$ python3 -q
>>> import numpy as np
>>> np.set_printoptions(precision=2, suppress=True, linewidth=140)
>>> def rnd(a):
...     return np.round(a, 2) + 0
... 
>>> rng = np.random.default_rng(0)
>>> W0 = np.eye(4, dtype=int)[rng.permutation(4)]
>>> W0
array([[0, 0, 1, 0],
       [1, 0, 0, 0],
       [0, 1, 0, 0],
       [0, 0, 0, 1]])
>>> vec = np.array([5, 9, 5, 5])
>>> print(rnd(np.linalg.det(W0)))
1.0
>>> print([p for p in range(1, 25) if np.allclose(np.linalg.matrix_power(W0, p), np.eye(4))])
[3, 6, 9, 12, 15, 18, 21, 24]
>>> rnd(np.linalg.inv(W0))
array([[0., 1., 0., 0.],
       [0., 0., 1., 0.],
       [1., 0., 0., 0.],
       [0., 0., 0., 1.]])
>>> rnd(np.abs(np.linalg.eigvals(W0)))
array([1., 1., 1., 1.])
>>> print(4 - np.linalg.matrix_rank(W0 - np.eye(4), tol=1e-8))
2
>>> T = np.stack([W0, -3 * W0, W0[::-1]])
>>> np.linalg.matrix_rank(T.reshape(3, -1))
np.int64(2)
>>> np.linalg.matrix_rank(T)
array([4, 4, 4])
>>> (T @ W0.T).shape
(3, 4, 4)
>>> T.sum(axis=0)
array([[ 0,  0, -2,  1],
       [-2,  1,  0,  0],
       [ 1, -2,  0,  0],
       [ 0,  0,  1, -2]])
>>> A2 = W0 / np.sqrt((W0 ** 2).mean(axis=1, keepdims=True))
>>> print(np.linalg.matrix_rank(W0 - W0.mean(axis=1, keepdims=True)))
3
>>> left, sig, Vt = np.linalg.svd(W0, full_matrices=False)
>>> print(sig)
[1. 1. 1. 1.]
>>> np.cumsum(sig ** 2) / np.sum(sig ** 2)
array([0.25, 0.5 , 0.75, 1.  ])
>>> theta = rng.uniform(0, 2 * np.pi, 22)
>>> q, _ = np.linalg.qr(np.array([[-1.3, -2.7], [-0.5, 0.1], [-0.1, -0.9]]))
>>> feats = 3 * np.c_[np.cos(theta), np.sin(theta)] @ q.T
>>> rnd(feats)
array([[-2.5 , -1.64,  0.22],
       [-2.7 , -1.31, -0.04],
       [-1.8 ,  1.76, -1.63],
       [-2.79,  0.31, -1.06],
       [ 1.71,  2.31, -0.87],
       [-0.41,  2.48, -1.64],
       [ 2.48,  1.67, -0.25],
       [-2.87, -0.05, -0.86],
       [-1.84,  1.73, -1.62],
       [-2.78, -1.11, -0.19],
       [-2.35,  1.17, -1.44],
       [-2.57, -1.54,  0.14],
       [-0.42,  2.48, -1.64],
       [-0.56, -2.59,  1.4 ],
       [-2.41,  1.09, -1.41],
       [ 2.5 ,  1.65, -0.22],
       [ 1.6 , -1.92,  1.66],
       [ 2.83, -0.15,  0.97],
       [-2.61, -1.48,  0.09],
       [-1.44, -2.43,  1.03],
       [ 0.65,  2.59, -1.37],
       [ 1.06,  2.53, -1.21]])
>>> # rank 2
>>> cen = feats - feats.mean(axis=0)
>>> vecs = np.linalg.svd(cen)[2][:2]
>>> A2 = cen - cen @ vecs.T @ vecs
>>> print(rnd(np.linalg.norm(A2) / np.linalg.norm(cen)))
0.0
>>> rnd(A2.std(axis=0))
array([0., 0., 0.])
>>> print(rnd(np.cov(cen @ vecs.T, rowvar=False)))
[[5.17 0.  ]
 [0.   3.28]]
>>> A2 = feats / np.linalg.norm(feats, axis=1, keepdims=True)
>>> G = A2 @ A2.T
>>> np.argwhere(np.triu(np.abs(G) > 0.95, 1))
array([[ 0,  1],
       [ 0,  6],
       [ 0,  9],
       [ 0, 11],
       [ 0, 15],
       [ 0, 18],
       [ 1,  6],
       [ 1,  9],
       [ 1, 11],
       [ 1, 15],
       [ 1, 18],
       [ 2,  8],
       [ 2, 10],
       [ 2, 14],
       [ 2, 16],
       [ 3,  7],
       [ 3, 14],
       [ 3, 17],
       [ 4, 19],
       [ 4, 21],
       [ 5, 12],
       [ 6,  9],
       [ 6, 11],
       [ 6, 15],
       [ 6, 18],
       [ 7, 17],
       [ 8, 10],
       [ 8, 14],
       [ 8, 16],
       [ 9, 11],
       [ 9, 15],
       [ 9, 18],
       [10, 14],
       [11, 15],
       [11, 18],
       [13, 20],
       [13, 21],
       [15, 18],
       [19, 20],
       [19, 21],
       [20, 21]])
>>> (G - 2 * np.eye(22)).round(6).argmax(axis=1)
array([11, 18,  8,  7, 21, 12, 15,  3,  2,  1, 14, 18,  5, 19, 10,  6, 17, 15, 11, 13, 21, 20])
>>> T = np.stack([feats, 5 * feats, feats[::-1]])
>>> print(np.linalg.matrix_rank(T))
[2 2 2]
>>> rnd(np.einsum("bij,cij->bc", T, T))
array([[ 198.  ,  990.  ,    1.56],
       [ 990.  , 4950.  ,    7.78],
       [   1.56,    7.78,  198.  ]])
>>> X = np.array([[-1.8, -0.2, -0.8, 0.4],
...     [-5.1, 1.9, -1.4, 0.7],
...     [0.9, 0.3, -0.9, 0.5]])
>>> vec = np.array([-2, -4, -4, -2])
>>> a = np.maximum(X @ vec, 0)
>>> np.flatnonzero(a > 1e-9)
array([0, 1])
>>> X * (a > 1e-9)[:, None]
array([[-1.8, -0.2, -0.8,  0.4],
       [-5.1,  1.9, -1.4,  0.7],
       [ 0. ,  0. , -0. ,  0. ]])
>>> print(rnd(np.maximum(X @ vec, 0) - np.maximum(-X @ vec, 0)))
[ 6.8  6.8 -0.4]
>>> rnd(X.sum(axis=0))
array([-6. ,  2. , -3.1,  1.6])
>>> np.count_nonzero(X)
np.int64(12)
>>> rnd(np.linalg.norm(X))
np.float64(6.17)
>>> print(np.linalg.matrix_rank(X))
3
>>> np.unravel_index(np.abs(X).argmax(), X.shape)
(np.int64(1), np.int64(0))
>>> W1 = np.array([[-4, -5], [1, -2], [2, 2], [-2, 3]])
>>> b = np.array([2, -1])
>>> hid = np.maximum(X @ W1 + b, 0)
>>> (hid > 0).astype(int)
array([[1, 1],
       [1, 1],
       [0, 0]])
>>> np.linalg.matrix_rank(hid)
np.int64(2)
>>> Z = np.array([[1, 1], [-2, -1]])
>>> W1 @ Z
array([[ 6,  1],
       [ 5,  3],
       [-2,  0],
       [-8, -5]])
>>> m1 = np.array([[-2, -2, -3], [0, 1, -3], [-1, -1, 3], [-2, -3, 0]])
>>> q, Rm = np.linalg.qr(m1)
>>> rnd(Rm)
array([[ 3.  ,  3.67,  1.  ],
       [ 0.  , -1.25,  2.94],
       [ 0.  ,  0.  , -4.17]])
>>> print(rnd(q.T @ q))
[[1. 0. 0.]
 [0. 1. 0.]
 [0. 0. 1.]]
>>> print(q.shape, Rm.shape)
(4, 3) (3, 3)
>>> print(rnd(q @ Rm))
[[-2. -2. -3.]
 [ 0.  1. -3.]
 [-1. -1.  3.]
 [-2. -3.  0.]]
>>> abs(Rm[0, 0]), rnd(np.linalg.norm(m1[:, 0]))
(np.float64(3.0), np.float64(3.0))
>>> print(rnd(q))
[[-0.67 -0.36  0.31]
 [ 0.   -0.8   0.15]
 [-0.33 -0.18 -0.93]
 [-0.67  0.45  0.15]]
>>> rnd(np.trace(q @ q.T))
np.float64(3.0)
>>> G = q.T @ q
>>> np.linalg.matrix_rank(G)
np.int64(3)
>>> (q @ q.T).shape
(4, 4)
>>> rnd(G)
array([[1., 0., 0.],
       [0., 1., 0.],
       [0., 0., 1.]])
>>> rnd(np.diag(G))
array([1., 1., 1.])
>>> rnd(np.trace(G)), (q ** 2).sum()
(np.float64(3.0), np.float64(3.0))
>>> T = np.stack([m1, -3 * m1, m1[::-1]])
>>> (T @ m1.T).shape
(3, 4, 4)
>>> np.einsum("bij,cij->bc", T, T)
array([[  51, -153,    0],
       [-153,  459,    0],
       [   0,    0,   51]])
>>> T.sum(axis=0)
array([[ 2,  1,  6],
       [-1, -3,  9],
       [ 2,  3, -9],
       [ 2,  4, -3]])
>>> A2 = np.c_[m1[:, :2] @ np.array([[0, 4], [-2, 4]]), np.array([4, 4, 3, 3])]
>>> A2
array([[  4, -16,   4],
       [ -2,   4,   4],
       [  2,  -8,   3],
       [  6, -20,   3]])
>>> rnd(np.linalg.norm(np.linalg.qr(m1)[0].T @ A2, axis=0) ** 2 / ((A2 ** 2).sum(axis=0) + 1e-12))
array([1.  , 1.  , 0.94])
>>> np.linalg.matrix_rank(np.c_[m1, A2])
np.int64(4)
>>> F = np.array([[0, 1, 1], [1, 0, 1], [1, 1, 0]])
>>> print(F)
[[0 1 1]
 [1 0 1]
 [1 1 0]]
>>> # equal to its transpose
>>> def softmax(z):
...     e = np.exp(z - z.max(axis=-1, keepdims=True))
...     return e / e.sum(axis=-1, keepdims=True)
... 
>>> rnd(softmax(W0[3]))
array([0.17, 0.17, 0.17, 0.48])
>>> rnd(softmax(10 * W0[3]))
array([0., 0., 0., 1.])
>>> rnd(softmax(W0[3] + 3))
array([0.17, 0.17, 0.17, 0.48])
>>> S = W0 @ W0.T / np.sqrt(4)
>>> rnd(softmax(S)[3] @ W0)
array([0.22, 0.22, 0.22, 0.35])
>>> rnd(softmax(S + np.triu(np.full(S.shape, -np.inf), 1)))
array([[1.  , 0.  , 0.  , 0.  ],
       [0.38, 0.62, 0.  , 0.  ],
       [0.27, 0.27, 0.45, 0.  ],
       [0.22, 0.22, 0.22, 0.35]])
>>> idx = rng.permutation(3)
>>> A2 = m1[:, idx] * rng.choice([-1, 1], 3)
>>> A2
array([[-3,  2,  2],
       [-3,  0, -1],
       [ 3,  1,  1],
       [ 0,  2,  3]])
>>> left, _, Vt = np.linalg.svd(m1.T @ A2)
>>> idx
array([2, 0, 1])
>>> G = F.T @ F
>>> np.trace(G), (F ** 2).sum()
(np.int64(6), np.int64(6))
>>> print(np.diag(G))
[2 2 2]
>>> rnd(np.linalg.svd(F, compute_uv=False) ** 2)
array([4., 1., 1.])
>>> (F @ F.T).shape
(3, 3)
>>> rnd(np.linalg.eigvalsh(G)[::-1])
array([4., 1., 1.])
>>> vec = np.array([1, 5, -3])
>>> a = np.maximum(F @ vec, 0)
>>> rnd(np.tanh(F @ vec))
array([ 0.96, -0.96,  1.  ])
>>> F.T @ a
array([6, 8, 2])
>>> np.flatnonzero(a > 1e-9)
array([0, 2])
>>> arr = np.load("test16.npy")
>>> print(arr)
[[-0.9 -0.5 -0.6  0.6]
 [ 0.2  0.1  0.5 -0.9]
 [-1.3  0.4  0.5 -0.6]]
>>> T = np.stack([arr, -3 * arr, arr[::-1]])
>>> rnd(np.linalg.norm(T, axis=(1, 2)))
array([2.31, 6.94, 2.31])
>>> rnd(np.einsum("bij,cij->bc", T, T))
array([[  5.35, -16.05,   1.73],
       [-16.05,  48.15,  -5.19],
       [  1.73,  -5.19,   5.35]])
>>> np.linalg.matrix_rank(T)
array([3, 3, 3])
>>> rnd(T.sum(axis=0))
array([[ 0.5,  1.4,  1.7, -1.8],
       [-0.2, -0.1, -0.5,  0.9],
       [ 1.7, -1.3, -1.6,  1.8]])
>>> left, sig, Vt = np.linalg.svd(arr, full_matrices=False)
>>> left.shape, sig.shape, Vt.shape
((3, 3), (3,), (3, 4))
>>> rnd(left.T @ left)
array([[1., 0., 0.],
       [0., 1., 0.],
       [0., 0., 1.]])
>>> np.allclose(left * sig @ Vt, arr)
True
>>> rnd(np.cumsum(sig ** 2) / np.sum(sig ** 2))
array([0.5 , 0.97, 1.  ])
>>> A2 = arr / np.linalg.norm(arr, axis=1, keepdims=True)
>>> G = A2 @ A2.T
>>> rnd(np.degrees(np.arccos(np.clip(G[2, 0], -1, 1))))
np.float64(81.48)
>>> rnd(G[2])
array([0.15, 0.34, 1.  ])
>>> rnd(np.linalg.norm(A2, axis=1))
array([1., 1., 1.])
>>> A = np.array([[0, 3, 5],
...     [0, 0, 10],
...     [0, 0, 0],
...     [0, 0, 10],
...     [0, 0, 0],
...     [0, 5, 16],
...     [0, 0, 7],
...     [0, 0, 0],
...     [0, 3, 8],
...     [0, 0, 2],
...     [0, 3, 8],
...     [0, 0, 0],
...     [0, 0, 0],
...     [0, 1, 0],
...     [0, 5, 10]])
>>> # rows 1 and 3 are equal
>>> rank = np.linalg.matrix_rank(A)
>>> rank
np.int64(2)
>>> ns = np.linalg.svd(A)[2][rank:].T
>>> ns[:, 0] / ns[np.abs(ns[:, 0]).round(6).argmax(), 0]
array([1., 0., 0.])
>>> ns @ ns.T
array([[1., 0., 0.],
       [0., 0., 0.],
       [0., 0., 0.]])
>>> A @ ns
array([[0.],
       [0.],
       [0.],
       [0.],
       [0.],
       [0.],
       [0.],
       [0.],
       [0.],
       [0.],
       [0.],
       [0.],
       [0.],
       [0.],
       [0.]])
>>> np.linalg.matrix_rank(A.T @ A), np.linalg.matrix_rank(A @ A.T)
(np.int64(2), np.int64(2))
>>> print([int(np.linalg.matrix_rank(A[:i])) for i in range(1, len(A) + 1)])
[1, 2, 2, 2, 2, 2, 2, 2, 2, 2, 2, 2, 2, 2, 2]
>>> [int(np.linalg.matrix_rank(np.delete(A, i, axis=0))) for i in range(15)]
[2, 2, 2, 2, 2, 2, 2, 2, 2, 2, 2, 2, 2, 2, 2]
>>> print(ns.shape)
(3, 1)
